$ python3 -q
>>> import numpy as np
>>> from numpy import linalg as LA
>>> np.set_printoptions(precision=2, suppress=True, linewidth=160)
>>> A = np.load("w.npy")
>>> A
array([[ 0.9,  2. , -0.6,  1.2, -2.4, -1.5,  0.4,  0.2,  0.4, -0.9],
       [ 0.9,  0.4,  0.8, -0.8, -1.1,  1.2,  3.1,  1.4,  0. ,  0.7],
       [-0.2,  0.4, -0.4, -1.7,  1.1, -0.2,  1.2,  0.6,  1.4, -0.2],
       [-0.4,  0.3,  0.8, -0.9, -1.2,  0.6, -1.1, -1.6, -1.2, -0.2],
       [-0.6,  0.5, -2. ,  0.6, -0.6,  0.5,  0.7, -0.5,  0.2, -0.4]])
>>> Uu, sigma = LA.svd(A)
Traceback (most recent call last):
  File "<python-input-5>", line 1, in <module>
    Uu, sigma = LA.svd(A)
    ^^^^^^^^^
ValueError: too many values to unpack (expected 2)
>>> Uu, sigma, VT = LA.svd(A, full_matrices=False)
>>> np.round(VT @ VT.T, 2) + 0
array([[1., 0., 0., 0., 0.],
       [0., 1., 0., 0., 0.],
       [0., 0., 1., 0., 0.],
       [0., 0., 0., 1., 0.],
       [0., 0., 0., 0., 1.]])
>>> print(sigma)
[4.5  4.17 3.11 2.25 1.98]
>>> vec = np.array([-5, -5, 4, 5, -5, 5, 0, -3, 2, 3])
>>> np.sign((A @ vec).round(6))
array([-1.,  1., -1.,  1.,  1.])
>>> np.einsum("ij,j->i", A, vec)
array([ -8.9,   2.1, -17.2,  10. ,   1.7])
>>> A * vec
array([[ -4.5, -10. ,  -2.4,   6. ,  12. ,  -7.5,   0. ,  -0.6,   0.8,  -2.7],
       [ -4.5,  -2. ,   3.2,  -4. ,   5.5,   6. ,   0. ,  -4.2,   0. ,   2.1],
       [  1. ,  -2. ,  -1.6,  -8.5,  -5.5,  -1. ,   0. ,  -1.8,   2.8,  -0.6],
       [  2. ,  -1.5,   3.2,  -4.5,   6. ,   3. ,  -0. ,   4.8,  -2.4,  -0.6],
       [  3. ,  -2.5,  -8. ,   3. ,   3. ,   2.5,   0. ,   1.5,   0.4,  -1.2]])
>>> A @ np.ones(10)
array([-0.3,  6.6,  2. , -4.9, -1.6])
>>> (A @ vec).argmax()
np.int64(3)
>>> LA.norm(A @ vec) <= LA.norm(A, 2) * LA.norm(vec) + 1e-9
np.True_
>>> A @ (2 * vec)
array([-17.8,   4.2, -34.4,  20. ,   3.4])
>>> A @ np.eye(10)[5]
array([-1.5,  1.2, -0.2,  0.6,  0.5])
>>> def softmax(z):
...     e = np.exp(z - z.max(axis=-1, keepdims=True))
...     return e / e.sum(axis=-1, keepdims=True)
... 
>>> np.round(softmax(A[0]), 2) + 0
array([0.13, 0.4 , 0.03, 0.18, 0.  , 0.01, 0.08, 0.07, 0.08, 0.02])
>>> np.round(softmax(10 * A[0]), 2) + 0
array([0., 1., 0., 0., 0., 0., 0., 0., 0., 0.])
>>> np.round(softmax(A[0] + -1), 2) + 0
array([0.13, 0.4 , 0.03, 0.18, 0.  , 0.01, 0.08, 0.07, 0.08, 0.02])
>>> softmax(A).sum(axis=1)
array([1., 1., 1., 1., 1.])
>>> att = A @ A.T / np.sqrt(10)
>>> softmax(att).round(6).argmax(axis=1)
array([0, 1, 2, 3, 4])
>>> np.round(softmax(att), 2) + 0
array([[0.96, 0.01, 0.  , 0.01, 0.02],
       [0.01, 0.97, 0.02, 0.  , 0.  ],
       [0.03, 0.18, 0.72, 0.01, 0.06],
       [0.05, 0.02, 0.02, 0.87, 0.04],
       [0.23, 0.07, 0.08, 0.05, 0.56]])
>>> softmax(att + np.triu(np.full(att.shape, -np.inf), 1))
array([[1.  , 0.  , 0.  , 0.  , 0.  ],
       [0.01, 0.99, 0.  , 0.  , 0.  ],
       [0.03, 0.2 , 0.77, 0.  , 0.  ],
       [0.05, 0.02, 0.02, 0.91, 0.  ],
       [0.23, 0.07, 0.08, 0.05, 0.56]])
>>> rng = np.random.default_rng(69)
>>> A2 = A + rng.integers(-2, 3, (5, 3)) @ rng.integers(-2, 3, (3, 10))
>>> A2
array([[ 1.9, -1. ,  4.4, -0.8, -6.4, -0.5, -3.6,  3.2, -1.6,  1.1],
       [ 4.9, -0.6,  3.8,  0.2, -7.1,  3.2,  1.1, -2.6,  2. , -3.3],
       [ 3.8, -0.6,  2.6, -0.7, -4.9,  1.8, -0.8, -3.4,  3.4, -4.2],
       [ 3.6, -0.7,  3.8,  0.1, -7.2,  2.6, -3.1, -5.6,  0.8, -4.2],
       [ 0.4,  0.5, -3. ,  1.6, -1.6,  1.5, -0.3, -3.5,  1.2, -4.4]])
>>> np.abs(A2 - A).sum(axis=1)
array([27., 29., 29., 29., 14.])
>>> print(np.round(LA.svd(A2 - A, compute_uv=False), 2) + 0)
[18.62  9.5   2.22  0.    0.  ]
>>> LA.matrix_rank(A2 - A, tol=1e-8)
np.int64(3)
>>> A2 = A / np.sqrt((A ** 2).mean(axis=1, keepdims=True))
>>> LA.matrix_rank(A2) == LA.matrix_rank(A)
np.True_
>>> LA.norm(A2, axis=1)
array([3.16, 3.16, 3.16, 3.16, 3.16])
>>> q, _ = LA.qr(np.array([[0.6, -0.4, 0.3, -0.2, 0.1, -0.9, -1.6, -0.6],
...     [-1.4, 0.3, 0.3, 2.3, 0.3, -1.1, -0.8, 0.0],
...     [0.0, -1.1, -0.3, -0.6, 1.1, -0.9, 0.3, -1.2],
...     [1.6, 0.5, 1.9, 2.0, 1.4, -1.3, 0.8, 0.2],
...     [-0.3, -0.9, 0.4, 0.3, -1.6, 1.0, 1.3, 0.2],
...     [0.9, -0.1, -0.5, -0.4, 1.9, 0.5, -0.7, 1.6],
...     [1.2, 0.6, 0.3, -0.3, -1.4, 1.8, -1.8, -0.2],
...     [1.8, 1.6, 0.5, -2.0, 0.9, 1.3, -0.8, -0.5]]))
>>> M = q[:, :8]
>>> M.round(2) + 0
array([[-0.19,  0.31, -0.11,  0.08,  0.  ,  0.56, -0.58, -0.45],
       [ 0.43, -0.41, -0.35, -0.3 ,  0.18, -0.18, -0.6 ,  0.11],
       [ 0.  ,  0.55,  0.07,  0.13,  0.41, -0.02, -0.24,  0.67],
       [-0.49,  0.05, -0.75, -0.28,  0.19,  0.02,  0.25,  0.06],
       [ 0.09,  0.39, -0.34,  0.36, -0.32, -0.64, -0.14, -0.24],
       [-0.28,  0.22,  0.4 , -0.62,  0.2 , -0.43, -0.14, -0.3 ],
       [-0.37, -0.08,  0.07, -0.21, -0.73,  0.01, -0.3 ,  0.44],
       [-0.56, -0.46,  0.13,  0.5 ,  0.3 , -0.24, -0.25, -0.01]])
>>> # orthonormal columns
>>> idx = rng.permutation(8)
>>> A2 = M[:, idx] * rng.choice([-1, 1], 8)
>>> A2.round(2) + 0
array([[ 0.31,  0.19,  0.08,  0.11, -0.58, -0.45,  0.  ,  0.56],
       [-0.41, -0.43, -0.3 ,  0.35, -0.6 ,  0.11,  0.18, -0.18],
       [ 0.55,  0.  ,  0.13, -0.07, -0.24,  0.67,  0.41, -0.02],
       [ 0.05,  0.49, -0.28,  0.75,  0.25,  0.06,  0.19,  0.02],
       [ 0.39, -0.09,  0.36,  0.34, -0.14, -0.24, -0.32, -0.64],
       [ 0.22,  0.28, -0.62, -0.4 , -0.14, -0.3 ,  0.2 , -0.43],
       [-0.08,  0.37, -0.21, -0.07, -0.3 ,  0.44, -0.73,  0.01],
       [-0.46,  0.56,  0.5 , -0.13, -0.25, -0.01,  0.3 , -0.24]])
>>> Uu, _, VT = LA.svd(M.T @ A2)
>>> np.round(LA.lstsq(M, A2)[0], 2) + 0
array([[ 0., -1.,  0.,  0.,  0.,  0.,  0.,  0.],
       [ 1.,  0.,  0.,  0.,  0.,  0.,  0.,  0.],
       [ 0.,  0.,  0., -1.,  0.,  0.,  0.,  0.],
       [ 0.,  0.,  1.,  0.,  0.,  0.,  0.,  0.],
       [ 0.,  0.,  0.,  0.,  0.,  0.,  1.,  0.],
       [ 0.,  0.,  0.,  0.,  0.,  0.,  0.,  1.],
       [ 0.,  0.,  0.,  0.,  1.,  0.,  0.,  0.],
       [ 0.,  0.,  0.,  0.,  0.,  1.,  0.,  0.]])
>>> print(np.round(Uu @ VT, 2) + 0)
[[ 0. -1.  0.  0.  0.  0.  0.  0.]
 [ 1.  0.  0.  0.  0.  0.  0.  0.]
 [ 0.  0.  0. -1.  0.  0.  0.  0.]
 [ 0.  0.  1.  0.  0.  0.  0.  0.]
 [ 0.  0.  0.  0.  0.  0.  1.  0.]
 [ 0.  0.  0.  0.  0.  0.  0.  1.]
 [ 0.  0.  0.  0.  1.  0.  0.  0.]
 [ 0.  0.  0.  0.  0.  1.  0.  0.]]
